$ python3 -q
>>> import numpy as np
>>> np.set_printoptions(precision=2, suppress=True, linewidth=140)
>>> mat = np.loadtxt("a.csv", delimiter=",")
>>> mat
array([[ 0.,  2.,  0.,  1.],
       [-2.,  0.,  0.,  1.],
       [ 0.,  0.,  0., -2.],
       [-1., -1.,  2.,  0.]])
>>> C2 = mat.T @ mat
>>> np.diag(C2)
array([5., 5., 4., 6.])
>>> np.linalg.svd(mat, compute_uv=False) ** 2
array([8., 8., 2., 2.])
>>> np.trace(C2), (mat ** 2).sum()
(np.float64(20.0), np.float64(20.0))
>>> C2
array([[ 5.,  1., -2., -2.],
       [ 1.,  5., -2.,  2.],
       [-2., -2.,  4.,  0.],
       [-2.,  2.,  0.,  6.]])
>>> W0 = np.load("test16.npy")
>>> W0
array([[1, 0, 0],
       [2, 1, 0],
       [3, 2, 1]])
>>> x0 = np.array([2, 7, 1])
>>> h = np.maximum(W0 @ x0, 0)
>>> W0.T @ h
array([87, 53, 21])
>>> W0 * (h > 1e-9)[:, None]
array([[1, 0, 0],
       [2, 1, 0],
       [3, 2, 1]])
>>> F = np.load("arr.npy")
>>> F
array([[-9,  8, -2,  4],
       [-9, -2, -6, -5],
       [ 9,  9,  6, -4],
       [ 9,  9,  6, -4],
       [-2, -1, -4, -5]])
>>> x0 = np.array([4, 3, 3, -6])
>>> y = F @ x0
>>> np.linalg.solve(F.T @ F, F.T @ y)
array([ 4.,  3.,  3., -6.])
>>> np.linalg.lstsq(F, y)[0]
array([ 4.,  3.,  3., -6.])
>>> y
array([-42, -30, 105, 105,   7])
>>> np.round(np.linalg.pinv(F) @ F, 2) + 0
array([[1., 0., 0., 0.],
       [0., 1., 0., 0.],
       [0., 0., 1., 0.],
       [0., 0., 0., 1.]])
>>> rng = np.random.default_rng(4960)
>>> y = y + 0.05 * rng.normal(size=5)
>>> y
array([-42.05, -29.95, 104.99, 105.04,   7.07])
>>> b, *_ = np.linalg.lstsq(F, y)
>>> b
array([ 4.01,  3.  ,  2.99, -6.01])
>>> round(float(np.linalg.norm(y - F @ b)), 2)
0.03
>>> [round(float(np.linalg.norm(np.linalg.solve(F.T @ F + lam * np.eye(4), F.T @ y))), 2) for lam in (0, 1, 10, 100)]
[8.37, 8.24, 7.85, 6.0]
